$ python3 -q
>>> import numpy as np
>>> np.set_printoptions(precision=2, suppress=True, linewidth=120, floatmode="fixed")
>>> rnd = lambda a: np.round(a, 2) + 0
>>> W0 = np.load("out19.npy")
>>> W0
array([[ -5.39,  10.61,   0.12,  -2.91,   5.38,  -9.35],
       [ -7.35,   7.32,  -0.84,  -5.53,   2.69, -11.16],
       [ -5.48,  10.80,  -1.49,  -5.86,   4.31, -10.50],
       [ -5.48,   9.71,   1.50,  -5.77,   4.57, -10.12],
       [ -5.58,  10.80,  -1.05,  -5.30,   6.22,  -9.95],
       [ -6.94,  10.90,  -0.30,  -6.96,   5.79, -10.81],
       [ -4.02,   9.53,  -0.69,  -3.71,   4.60, -10.18],
       [ -5.51,   8.62,   0.21,  -5.77,   5.50,  -9.26],
       [ -6.33,   9.78,  -0.84,  -6.13,   4.39,  -9.82],
       [ -4.19,   9.66,   0.06,  -4.65,   5.36, -10.73],
       [ -4.84,  10.57,  -1.12,  -3.87,   6.41, -10.64],
       [ -5.06,   9.42,   0.18,  -4.00,   6.15, -11.07],
       [ -4.06,  12.42,   1.46,  -5.05,   5.74,  -9.05],
       [ -6.07,  10.57,  -0.25,  -5.72,   4.30, -12.01],
       [ -6.25,   9.61,   1.67,  -5.62,   5.46, -10.40],
       [ -5.96,  11.82,  -1.42,  -4.14,   5.68, -10.67],
       [ -4.17,  11.45,  -0.14,  -5.05,   4.36,  -8.85],
       [ -5.29,   8.38,   1.48,  -4.65,   5.07,  -8.88],
       [ -4.76,   9.79,  -0.59,  -6.19,   5.41,  -9.22],
       [ -4.21,  10.65,  -0.84,  -5.66,   5.73, -11.41],
       [ -6.61,   9.38,  -0.47,  -6.36,   2.97,  -9.32],
       [ -6.16,   9.01,   1.10,  -4.58,   5.59,  -9.28],
       [ -5.72,  10.63,  -0.19,  -7.35,   4.34,  -9.38],
       [ -4.98,   9.80,   0.07,  -6.25,   4.99, -12.51],
       [ -6.61,   9.97,  -0.13,  -6.29,   4.26, -11.46],
       [ -5.56,  10.72,   2.07,  -5.82,   4.43, -10.72],
       [ -6.64,  10.10,  -0.02,  -6.60,   5.13,  -8.86],
       [ -6.79,  12.75,   0.72,  -5.72,   5.28, -10.83],
       [ -4.77,  11.07,   2.63,  -4.66,   6.00,  -9.29],
       [ -5.12,  10.33,  -0.23,  -7.75,   5.27,  -7.61]])
>>> t = np.radians(180)
>>> r_ = np.eye(6)
>>> r_[3, 3] = r_[5, 5] = np.cos(t)
>>> r_[3, 5], r_[5, 3] = -np.sin(t), np.sin(t)
>>> rnd(r_)
array([[ 1.00,  0.00,  0.00,  0.00,  0.00,  0.00],
       [ 0.00,  1.00,  0.00,  0.00,  0.00,  0.00],
       [ 0.00,  0.00,  1.00,  0.00,  0.00,  0.00],
       [ 0.00,  0.00,  0.00, -1.00,  0.00,  0.00],
       [ 0.00,  0.00,  0.00,  0.00,  1.00,  0.00],
       [ 0.00,  0.00,  0.00,  0.00,  0.00, -1.00]])
>>> A2 = W0 @ r_.T
>>> np.allclose(W0 @ W0.T, A2 @ A2.T)
True
>>> rnd(np.linalg.det(r_)), np.trace(r_)
(np.float64(1.0), np.float64(2.0))
>>> x = np.array([5, 3, 5, 5, 3, 1])
>>> y = W0 @ x
>>> rnd(np.linalg.solve(W0.T @ W0, W0.T @ y))
array([5.00, 3.00, 5.00, 5.00, 3.00, 1.00])
>>> rnd(np.linalg.pinv(W0) @ W0)
array([[1.00, 0.00, 0.00, 0.00, 0.00, 0.00],
       [0.00, 1.00, 0.00, 0.00, 0.00, 0.00],
       [0.00, 0.00, 1.00, 0.00, 0.00, 0.00],
       [0.00, 0.00, 0.00, 1.00, 0.00, 0.00],
       [0.00, 0.00, 0.00, 0.00, 1.00, 0.00],
       [0.00, 0.00, 0.00, 0.00, 0.00, 1.00]])
>>> rng = np.random.default_rng(962788)
>>> y = y + 0.1 * rng.normal(size=30)
>>> rnd(y)
array([ -2.33, -49.56, -29.05, -15.97, -18.66, -31.78,  -9.72, -22.34, -33.97,  -9.61,  -8.76,  -8.76,   7.19, -27.68,
       -16.09, -15.73,  -8.02, -10.87, -21.27, -15.84, -39.37, -13.59, -30.83, -23.91, -34.00, -11.76, -29.35, -15.55,
         7.88, -26.33])
>>> coef, *_ = np.linalg.lstsq(W0, y)
>>> coef.round()
array([5.00, 3.00, 5.00, 5.00, 3.00, 1.00])
>>> rnd(W0.T @ (y - W0 @ coef))
array([0.00, 0.00, 0.00, 0.00, 0.00, 0.00])
>>> A2 = W0 + rng.integers(-2, 3, (30, 1)) @ rng.integers(-2, 3, (1, 6))
>>> rnd(A2)
array([[ -7.39,  12.61,  -1.88,  -4.91,   9.38, -13.35],
       [ -6.35,   6.32,   0.16,  -4.53,   0.69,  -9.16],
       [ -7.48,  12.80,  -3.49,  -7.86,   8.31, -14.50],
       [ -4.48,   8.71,   2.50,  -4.77,   2.57,  -8.12],
       [ -5.58,  10.80,  -1.05,  -5.30,   6.22,  -9.95],
       [ -7.94,  11.90,  -1.30,  -7.96,   7.79, -12.81],
       [ -2.02,   7.53,   1.31,  -1.71,   0.60,  -6.18],
       [ -5.51,   8.62,   0.21,  -5.77,   5.50,  -9.26],
       [ -7.33,  10.78,  -1.84,  -7.13,   6.39, -11.82],
       [ -5.19,  10.66,  -0.94,  -5.65,   7.36, -12.73],
       [ -4.84,  10.57,  -1.12,  -3.87,   6.41, -10.64],
       [ -3.06,   7.42,   2.18,  -2.00,   2.15,  -7.07],
       [ -5.06,  13.42,   0.46,  -6.05,   7.74, -11.05],
       [ -5.07,   9.57,   0.75,  -4.72,   2.30, -10.01],
       [ -8.25,  11.61,  -0.33,  -7.62,   9.46, -14.40],
       [ -6.96,  12.82,  -2.42,  -5.14,   7.68, -12.67],
       [ -4.17,  11.45,  -0.14,  -5.05,   4.36,  -8.85],
       [ -3.29,   6.38,   3.48,  -2.65,   1.07,  -4.88],
       [ -6.76,  11.79,  -2.59,  -8.19,   9.41, -13.22],
       [ -5.21,  11.65,  -1.84,  -6.66,   7.73, -13.41],
       [ -8.61,  11.38,  -2.47,  -8.36,   6.97, -13.32],
       [ -8.16,  11.01,  -0.90,  -6.58,   9.59, -13.28],
       [ -4.72,   9.63,   0.81,  -6.35,   2.34,  -7.38],
       [ -5.98,  10.80,  -0.93,  -7.25,   6.99, -14.51],
       [ -6.61,   9.97,  -0.13,  -6.29,   4.26, -11.46],
       [ -3.56,   8.72,   4.07,  -3.82,   0.43,  -6.72],
       [ -7.64,  11.10,  -1.02,  -7.60,   7.13, -10.86],
       [ -5.79,  11.75,   1.72,  -4.72,   3.28,  -8.83],
       [ -3.77,  10.07,   3.63,  -3.66,   4.00,  -7.29],
       [ -4.12,   9.33,   0.77,  -6.75,   3.27,  -5.61]])
>>> rnd(np.abs(A2 - W0).sum(axis=1))
array([16.00,  8.00, 16.00,  8.00,  0.00,  8.00, 16.00,  0.00,  8.00,  8.00,  0.00, 16.00,  8.00,  8.00, 16.00,  8.00,
        0.00, 16.00, 16.00,  8.00, 16.00, 16.00,  8.00,  8.00,  0.00, 16.00,  8.00,  8.00,  8.00,  8.00])
>>> np.linalg.matrix_rank(A2 - W0, tol=1e-8)
np.int64(1)
>>> gram = np.cov(A2, rowvar=False)
>>> rnd(np.corrcoef(A2[:, 5], A2[:, 4])[0, 1])
np.float64(-0.88)
>>> rnd(np.corrcoef(A2.T))
array([[ 1.00, -0.60,  0.74,  0.79, -0.74,  0.82],
       [-0.60,  1.00, -0.66, -0.62,  0.82, -0.73],
       [ 0.74, -0.66,  1.00,  0.69, -0.78,  0.83],
       [ 0.79, -0.62,  0.69,  1.00, -0.69,  0.71],
       [-0.74,  0.82, -0.78, -0.69,  1.00, -0.88],
       [ 0.82, -0.73,  0.83,  0.71, -0.88,  1.00]])
>>> rnd(np.linalg.eigvalsh(gram)[::-1])
array([24.97,  1.90,  1.34,  0.89,  0.74,  0.49])
>>> rnd(np.polyfit(A2[:, 5], A2[:, 4], 1))
array([-0.89, -3.95])
>>> np.argsort(-A2.std(axis=0).round(6), kind="stable")
array([4, 5, 2, 1, 3, 0])
>>> np.argwhere(np.triu(np.abs(np.corrcoef(A2.T)) > 0.8, 1))
array([[0, 5],
       [1, 4],
       [2, 5],
       [4, 5]])
>>> A2 = np.array([[0, 0, 1, 1, 0, 0],
...     [0, 3, 2, 0, 3, 3],
...     [3, 1, 2, 0, 3, 2],
...     [2, 3, 1, 0, 0, 1],
...     [3, 1, 0, 1, 2, 2],
...     [1, 2, 0, 2, 0, 3]])
>>> m1 = A2 - A2.T
>>> m1
array([[ 0,  0, -2, -1, -3, -1],
       [ 0,  0,  1, -3,  2,  1],
       [ 2, -1,  0, -1,  3,  2],
       [ 1,  3,  1,  0, -1, -1],
       [ 3, -2, -3,  1,  0,  2],
       [ 1, -1, -2,  1, -2,  0]])
>>> A2 = np.linalg.invert(m1)
Traceback (most recent call last):
  File "<python-input-37>", line 1, in <module>
    A2 = np.linalg.invert(m1)
         ^^^^^^^^^^^^^^^^
AttributeError: module 'numpy.linalg' has no attribute 'invert'
>>> A2 = np.linalg.inv(m1)
>>> np.allclose(A2, m1.T)
False
>>> rnd(np.linalg.det(m1) * np.linalg.det(A2))
np.float64(1.0)
>>> rnd(np.linalg.cond(m1))
np.float64(24.61)
>>> rnd(A2)
array([[ 0.00, -0.20,  1.00,  0.20, -0.80,  1.20],
       [ 0.20,  0.00, -0.80,  0.20,  1.00, -1.60],
       [-1.00,  0.80,  0.00,  0.20, -0.80,  2.20],
       [-0.20, -0.20, -0.20,  0.00,  0.20, -0.20],
       [ 0.80, -1.00,  0.80, -0.20,  0.00, -1.40],
       [-1.20,  1.60, -2.20,  0.20,  1.40,  0.00]])
>>> lab = rng.permutation(6)
>>> lab
array([0, 4, 1, 2, 3, 5])
>>> A2 = m1[lab][:, lab]
>>> np.diag(A2)
array([0, 0, 0, 0, 0, 0])
>>> rnd(np.sort(np.abs(np.linalg.eigvals(A2))))
array([0.26, 0.26, 3.01, 3.01, 6.39, 6.39])
>>> np.trace(A2)
np.int64(0)
>>> u = np.array([-1, 1, -1])
>>> np.correlate(m1[1], m1[4], "full")
array([  0,   0,   2,  -6,   5,  -4,   9,   4, -16,   4,   3])
>>> np.array([np.convolve(row, u, "same") for row in m1])
array([[ 0,  2, -1,  4, -1,  2],
       [ 0, -1,  4, -6,  4, -1],
       [ 3, -3,  2, -4,  2, -1],
       [-2,  1, -2,  0,  0,  0],
       [ 5, -2, -2,  4, -3,  2],
       [ 2,  0, -2,  5, -3,  2]])
>>> np.polyval(u, m1[1])
array([ -1,  -1,  -1, -13,  -3,  -1])
>>> M = np.loadtxt("run10.csv", delimiter=",")
>>> rnd(M)
array([[ 1.36,  0.28, -0.19, -0.06, -0.03,  0.08,  0.39],
       [ 0.28,  1.29, -0.02, -0.11, -0.23, -0.14,  0.20],
       [-0.19, -0.02,  0.93, -0.03,  0.24, -0.35,  0.06],
       [-0.06, -0.11, -0.03,  1.06,  0.10,  0.18, -0.04],
       [-0.03, -0.23,  0.24,  0.10,  0.70,  0.51, -0.42],
       [ 0.08, -0.14, -0.35,  0.18,  0.51,  1.59,  0.31],
       [ 0.39,  0.20,  0.06, -0.04, -0.42,  0.31,  1.06]])
>>> evals, V = np.linalg.eigh(M)
>>> x = np.array([1, 1, 2, 6, 9, 1, 8])
>>> rnd(V * np.maximum(evals, 0) @ V.T)
array([[ 1.36,  0.28, -0.19, -0.06, -0.03,  0.08,  0.39],
       [ 0.28,  1.29, -0.02, -0.11, -0.23, -0.14,  0.20],
       [-0.19, -0.02,  0.93, -0.03,  0.24, -0.35,  0.06],
       [-0.06, -0.11, -0.03,  1.06,  0.10,  0.18, -0.04],
       [-0.03, -0.23,  0.24,  0.10,  0.70,  0.51, -0.42],
       [ 0.08, -0.14, -0.35,  0.18,  0.51,  1.59,  0.31],
       [ 0.39,  0.20,  0.06, -0.04, -0.42,  0.31,  1.06]])
>>> rnd(np.linalg.eigvalsh(M[1:, 1:]))
array([0.03, 1.00, 1.00, 1.00, 1.61, 2.00])
>>> rnd(x @ M @ x)
np.float64(144.99)
>>> rnd(np.abs(M).sum(axis=1).max()), rnd(np.abs(evals).max())
(np.float64(3.15), np.float64(2.0))
>>> Uu, sv, Vt = np.linalg.svd(M)
>>> V = Vt[:(sv > 1e-8).sum()]
>>> x = M[2] + 3 * M[1] + rng.integers(2) * np.eye(7)[1]
>>> rnd(x)
array([ 0.66,  4.83,  0.87, -0.36, -0.45, -0.76,  0.68])
>>> np.allclose(V.T @ V @ x, x)
False
>>> rnd(V.T @ V)
array([[ 0.98,  0.01, -0.06,  0.00,  0.11, -0.06,  0.07],
       [ 0.01,  1.00,  0.01,  0.00, -0.03,  0.01, -0.02],
       [-0.06,  0.01,  0.85,  0.00,  0.26, -0.15,  0.18],
       [ 0.00,  0.00,  0.00,  1.00,  0.00,  0.00,  0.00],
       [ 0.11, -0.03,  0.26,  0.00,  0.53,  0.26, -0.32],
       [-0.06,  0.01, -0.15,  0.00,  0.26,  0.85,  0.18],
       [ 0.07, -0.02,  0.18,  0.00, -0.32,  0.18,  0.79]])
>>> rnd(np.diag(V.T @ V))
array([0.98, 1.00, 0.85, 1.00, 0.53, 0.85, 0.79])
>>> np.argsort(-np.linalg.norm(m1, axis=0).round(6), kind="stable")[:3]
array([4, 2, 0])
>>> w1 = np.array([[-4, 1, -2, 1, 3, 2],
...     [-3, 2, 5, -5, -4, 1],
...     [4, -5, -4, -4, -2, -5],
...     [1, -2, 3, 2, -5, -4],
...     [-3, 1, -5, -4, 4, -1],
...     [3, 1, 5, -2, -3, 3],
...     [-5, -3, 5, -1, 4, 4]])
>>> coef = np.array([-1, 0, -1, -2, -2, -1])
>>> H = np.maximum(M @ w1 + coef, 0)
>>> rnd(H)
array([[0.00, 1.85, 0.78, 0.00, 2.81, 5.00],
       [0.00, 2.20, 6.11, 0.00, 0.00, 2.04],
       [1.42, 0.00, 0.00, 0.00, 0.00, 0.00],
       [0.94, 0.00, 2.03, 0.00, 0.00, 0.00],
       [2.43, 0.56, 0.00, 0.00, 0.00, 0.00],
       [0.00, 2.37, 7.06, 0.00, 0.00, 5.55],
       [0.00, 0.00, 7.80, 0.00, 0.04, 5.40]])
>>> np.linalg.matrix_rank(H)
np.int64(5)
>>> (H > 0).astype(int)
array([[0, 1, 1, 0, 1, 1],
       [0, 1, 1, 0, 0, 1],
       [1, 0, 0, 0, 0, 0],
       [1, 0, 1, 0, 0, 0],
       [1, 1, 0, 0, 0, 0],
       [0, 1, 1, 0, 0, 1],
       [0, 0, 1, 0, 1, 1]])
>>> rnd((H > 0).mean(axis=0))
array([0.43, 0.57, 0.71, 0.00, 0.29, 0.57])
>>> W2 = np.array([[-2, 9, 4],
...     [-1, -2, -5],
...     [-6, 2, -9],
...     [0, -3, -1],
...     [1, -4, 1],
...     [-5, 5, 2]])
>>> (H @ W2).round(6).argmax(axis=1)
array([1, 1, 1, 1, 1, 1, 1])
